In [1]: import numpy as np

In [2]: np.set_printoptions(suppress=True, linewidth=100)

In [3]: K = np.loadtxt("layer4.csv", delimiter=",")

In [4]: print(K)
[[ 14.  16.  18.  -8.   8. -18. -10.  -4.  -8.  18.]
 [ 21.  24.  27. -12.  12. -27. -15.  -6. -12.  27.]
 [  0.   0.   0.   0.   0.   0.   0.   0.   0.   0.]
 [  7.   8.   9.  -4.   4.  -9.  -5.  -2.  -4.   9.]
 [ 14.  16.  18.  -8.   8. -18. -10.  -4.  -8.  18.]
 [ 14.  16.  18.  -8.   8. -18. -10.  -4.  -8.  18.]
 [  0.   0.   0.   0.   0.   0.   0.   0.   0.   0.]]

In [5]: rank = np.linalg.matrix_rank(K)

In [6]: print(rank)
1

In [7]: ns = np.linalg.svd(K)[2][rank:].T

In [8]: print(ns.shape)
(10, 9)

In [9]: print([int(np.linalg.matrix_rank(K[:, :j + 1])) for j in range(10)])
[1, 1, 1, 1, 1, 1, 1, 1, 1, 1]

In [10]: U, sig, vt = np.linalg.svd(K)

In [11]: print(sig.round(2) + 0)
[97.6  0.   0.   0.   0.   0.   0. ]

In [12]: print(np.argmax(sig[:-1] / (sig[1:] + 1e-6)) + 1)
1

In [13]: M2 = U[:, :1] @ np.diag(sig[:1]) @ vt[:1]

In [14]: print(np.linalg.matrix_rank(M2))
1

In [15]: print(M2.round(2))
[[ 14.  16.  18.  -8.   8. -18. -10.  -4.  -8.  18.]
 [ 21.  24.  27. -12.  12. -27. -15.  -6. -12.  27.]
 [  0.   0.   0.   0.   0.   0.   0.   0.   0.   0.]
 [  7.   8.   9.  -4.   4.  -9.  -5.  -2.  -4.   9.]
 [ 14.  16.  18.  -8.   8. -18. -10.  -4.  -8.  18.]
 [ 14.  16.  18.  -8.   8. -18. -10.  -4.  -8.  18.]
 [  0.   0.   0.   0.   0.   0.   0.   0.   0.   0.]]

In [16]: print(round(float(np.linalg.norm(K - M2) / np.linalg.norm(K)), 2))
0.0

In [17]: rng = np.random.default_rng(3021)

In [18]: F = rng.normal(size=(30, 11)) + 5 * np.array([0, -2, -6, 0, -2, -2, -4, -6, 3, 3, 6])

In [19]: print(F.round(2))
[[  1.72 -10.27 -29.07   1.03 -11.43 -10.63 -20.57 -29.15  16.53  16.27  29.2 ]
 [  0.63  -9.55 -28.49  -1.03 -10.23  -9.32 -18.28 -30.82  14.47  14.54  29.56]
 [ -0.66  -9.89 -29.07   1.02  -9.61 -11.33 -19.4  -29.99  15.1   16.49  30.62]
 [ -0.22  -9.26 -30.02   0.33 -10.17 -10.47 -19.94 -29.43  14.51  15.41  31.2 ]
 [ -0.93  -8.88 -30.31  -0.15 -10.81  -9.25 -17.89 -29.39  13.5   14.53  28.28]
 [ -0.68 -10.56 -29.69   1.52  -8.62 -10.72 -19.62 -29.33  13.32  14.33  30.9 ]
 [  0.5  -11.96 -30.21  -0.99  -9.44 -11.6  -21.5  -28.57  16.88  16.06  31.44]
 [  0.46  -9.45 -30.28   0.44  -9.55 -10.59 -18.04 -29.82  15.57  15.88  28.36]
 [  1.1   -9.79 -30.39   1.04 -11.05  -9.93 -20.6  -30.44  16.46  15.34  30.02]
 [ -0.24  -7.64 -29.32   0.2  -10.71  -8.53 -19.43 -29.88  16.18  14.61  30.26]
 [  1.72 -10.43 -31.21   0.33  -9.64 -11.74 -20.84 -30.13  16.1   15.54  29.94]
 [  0.61 -10.34 -30.65  -1.38 -10.59  -9.86 -20.31 -30.21  16.28  16.06  29.35]
 [ -0.89  -9.49 -30.98  -0.28 -10.57  -9.83 -21.47 -31.75  15.01  15.6   28.96]
 [  0.63  -9.91 -28.47  -0.02 -10.37  -9.5  -21.81 -29.42  15.18  13.15  29.67]
 [ -0.24 -11.33 -30.29  -1.28 -10.74 -11.13 -20.11 -27.92  16.37  14.46  28.94]
 [ -0.27  -9.84 -28.75   1.19  -8.26  -9.52 -19.26 -30.1   14.79  13.51  28.68]
 [ -0.3   -9.57 -29.43  -0.84  -9.71 -11.11 -20.76 -29.27  16.49  16.33  29.18]
 [ -0.53  -9.99 -31.14   0.83 -10.23  -7.57 -21.5  -28.87  13.32  15.32  28.42]
 [ -1.29  -8.04 -30.15   0.95  -9.07 -10.07 -19.42 -28.06  14.55  15.32  31.08]
 [ -0.26  -9.25 -30.37   0.06 -10.47  -9.34 -19.7  -29.22  15.01  16.78  28.5 ]
 [  1.14  -8.91 -30.83   1.52 -10.51 -10.41 -20.79 -28.47  14.14  14.93  29.08]
 [  0.44 -10.99 -30.27  -0.3   -9.3   -9.97 -21.22 -31.17  15.6   14.38  26.64]
 [  2.59  -9.73 -29.42  -1.61  -9.51 -10.1  -19.6  -29.33  15.33  16.21  29.67]
 [ -0.88 -11.16 -29.2    0.26  -9.81 -10.18 -20.97 -29.33  16.54  15.24  30.64]
 [ -0.37  -9.18 -29.    -0.21 -10.6   -9.45 -19.89 -30.36  15.1   12.49  31.57]
 [  1.02 -10.26 -31.95  -0.08  -9.38 -10.29 -19.36 -30.6   14.98  14.27  29.87]
 [ -2.42  -9.53 -30.03  -0.08  -9.7   -9.74 -19.03 -30.46  14.8   15.68  30.82]
 [  0.6   -9.85 -31.35  -0.37 -10.82 -10.89 -19.13 -32.02  16.03  13.52  28.84]
 [ -0.25  -9.98 -32.65  -0.4  -10.51 -10.2  -21.67 -31.65  15.06  16.04  29.1 ]
 [  1.42  -9.25 -30.87   0.39 -10.95 -10.2  -20.62 -29.36  15.47  16.13  31.26]]

In [20]: basis = F[[5, 1]].astype(float)

In [21]: for _ in range(5):
    ...:     idx = np.linalg.norm(F[:, None] - basis, axis=-1).argmin(axis=1)
    ...:     basis = np.array([F[idx == j].mean(axis=0) for j in range(2)])
    ...: 

In [22]: print(idx)
[1 1 0 0 1 0 0 1 1 0 1 1 1 0 1 0 1 0 0 1 0 1 1 0 0 1 0 1 1 0]

In [23]: print(np.round(basis[1] - basis[0], 2))
[ 0.78 -0.3  -0.68 -0.8  -0.41 -0.31  0.26 -0.78  0.56  0.45 -1.38]

In [24]: print(np.bincount(idx))
[14 16]

In [25]: M = np.load("run14.npy")

In [26]: print(M)
[[14.  6.  6.  3.  9.  6.  3.]
 [ 6.  9.  4.  2.  6.  4.  2.]
 [ 6.  4.  9.  2.  6.  4.  2.]
 [ 3.  2.  2.  6.  3.  2.  1.]
 [ 9.  6.  6.  3. 14.  6.  3.]
 [ 6.  4.  4.  2.  6.  9.  2.]
 [ 3.  2.  2.  1.  3.  2.  6.]]

In [27]: M2 = M[0, 0] * M[1:] - np.outer(M[1:, 0], M[0])

In [28]: print(M2)
[[  0.  90.  20.  10.  30.  20.  10.]
 [  0.  20.  90.  10.  30.  20.  10.]
 [  0.  10.  10.  75.  15.  10.   5.]
 [  0.  30.  30.  15. 115.  30.  15.]
 [  0.  20.  20.  10.  30.  90.  10.]
 [  0.  10.  10.   5.  15.  10.  75.]]

In [29]: print(np.flatnonzero(~M2.round(6).any(axis=1)))
[]

In [30]: print(np.round(M[:, 0] / M[0, 0], 2))
[1.   0.43 0.43 0.21 0.64 0.43 0.21]

In [31]: arr = np.load("m.npy")

In [32]: print(arr)
[[ 0.04 -0.2   0.35]
 [ 0.16 -0.34  0.26]
 [-0.29  0.15  0.67]
 [-0.08 -0.57  0.96]
 [ 0.18 -0.78  0.96]
 [ 0.46 -0.94  0.99]
 [ 0.48  0.38 -1.  ]
 [ 0.46 -0.82  0.76]
 [-0.2  -0.57  0.99]
 [ 0.52 -0.74  0.15]
 [-0.1  -0.38  0.89]
 [ 0.12 -0.54  0.79]
 [-0.12  0.54 -0.79]
 [ 0.35  0.15 -0.95]
 [ 0.48 -0.96  1.  ]
 [ 0.22  0.86 -1.  ]
 [ 0.51 -0.86  0.81]
 [ 0.49 -0.64 -0.21]
 [-0.43  0.57  0.15]
 [-0.35  0.64 -0.47]
 [-0.18  0.64 -0.84]
 [-0.12 -0.42  0.93]
 [ 0.04  0.82 -1.  ]
 [ 0.18  0.15 -0.8 ]
 [-0.1   0.05  0.26]
 [ 0.48  0.24 -0.99]
 [ 0.06  0.15 -0.56]
 [-0.54  0.98 -1.  ]
 [-0.24  0.    0.74]
 [ 0.08 -0.76  0.98]
 [ 0.52 -0.66 -0.24]
 [ 0.22 -0.74  0.92]
 [-0.04  0.74 -0.98]]

In [33]: Q, r_ = np.linalg.qr(arr)

In [34]: print(r_.round(2))
[[-1.83  1.99 -0.26]
 [ 0.    2.91 -4.3 ]
 [ 0.    0.   -1.51]]

In [35]: print(round(float(abs(r_[0, 0])), 2), round(float(np.linalg.norm(arr[:, 0])), 2))
1.83 1.83

In [36]: print(np.round(Q @ r_, 2) + 0)
[[ 0.04 -0.2   0.35]
 [ 0.16 -0.34  0.26]
 [-0.29  0.15  0.67]
 [-0.08 -0.57  0.96]
 [ 0.18 -0.78  0.96]
 [ 0.46 -0.94  0.99]
 [ 0.48  0.38 -1.  ]
 [ 0.46 -0.82  0.76]
 [-0.2  -0.57  0.99]
 [ 0.52 -0.74  0.15]
 [-0.1  -0.38  0.89]
 [ 0.12 -0.54  0.79]
 [-0.12  0.54 -0.79]
 [ 0.35  0.15 -0.95]
 [ 0.48 -0.96  1.  ]
 [ 0.22  0.86 -1.  ]
 [ 0.51 -0.86  0.81]
 [ 0.49 -0.64 -0.21]
 [-0.43  0.57  0.15]
 [-0.35  0.64 -0.47]
 [-0.18  0.64 -0.84]
 [-0.12 -0.42  0.93]
 [ 0.04  0.82 -1.  ]
 [ 0.18  0.15 -0.8 ]
 [-0.1   0.05  0.26]
 [ 0.48  0.24 -0.99]
 [ 0.06  0.15 -0.56]
 [-0.54  0.98 -1.  ]
 [-0.24  0.    0.74]
 [ 0.08 -0.76  0.98]
 [ 0.52 -0.66 -0.24]
 [ 0.22 -0.74  0.92]
 [-0.04  0.74 -0.98]]

In [37]: print(np.allclose(r_.T @ r_, arr.T @ arr))
True
